In [1]: import numpy as np

In [2]: np.set_printoptions(precision=1, suppress=True, linewidth=160, floatmode="fixed")

In [3]: rd = lambda a: np.round(a, 1) + 0

In [4]: E = np.load("test4.npy")

In [5]: E
Out[5]: 
array([[ 2,  0,  0],
       [ 0,  9,  0],
       [ 0,  0, -6]])

In [6]: x0 = np.array([0, 1, 0])

In [7]: np.linalg.norm(E @ x0) <= np.linalg.norm(E, 2) * np.linalg.norm(x0) + 1e-9
Out[7]: np.True_

In [8]: E @ x0
Out[8]: array([0, 9, 0])

In [9]: (E * x0).sum(axis=1)
Out[9]: array([0, 9, 0])

In [10]: rd(np.linalg.det(2 * E)), rd(np.linalg.det(E))
Out[10]: (np.float64(-864.0), np.float64(-108.0))

In [11]: np.poly(E)
Out[11]: array([  1.0,  -5.0, -48.0, 108.0])

In [12]: np.kron(np.eye(2, dtype=int), E)
Out[12]: 
array([[ 2,  0,  0,  0,  0,  0],
       [ 0,  9,  0,  0,  0,  0],
       [ 0,  0, -6,  0,  0,  0],
       [ 0,  0,  0,  2,  0,  0],
       [ 0,  0,  0,  0,  9,  0],
       [ 0,  0,  0,  0,  0, -6]])

In [13]: rd(np.linalg.eigvals(E))
Out[13]: array([ 2.0,  9.0, -6.0])

In [14]: M2 = np.linalg.inv(E)

In [15]: rd(M2)
Out[15]: 
array([[ 0.5,  0.0,  0.0],
       [ 0.0,  0.1,  0.0],
       [ 0.0,  0.0, -0.2]])

In [16]: rd(np.linalg.inv(M2))
Out[16]: 
array([[ 2.0,  0.0,  0.0],
       [ 0.0,  9.0,  0.0],
       [ 0.0,  0.0, -6.0]])

In [17]: rd(np.linalg.det(E) * np.linalg.det(M2))
Out[17]: np.float64(1.0)

In [18]: np.flatnonzero(np.linalg.matrix_power((M2 != 0) + (M2.T != 0) + np.eye(3), 3)[2])
Out[18]: array([2])
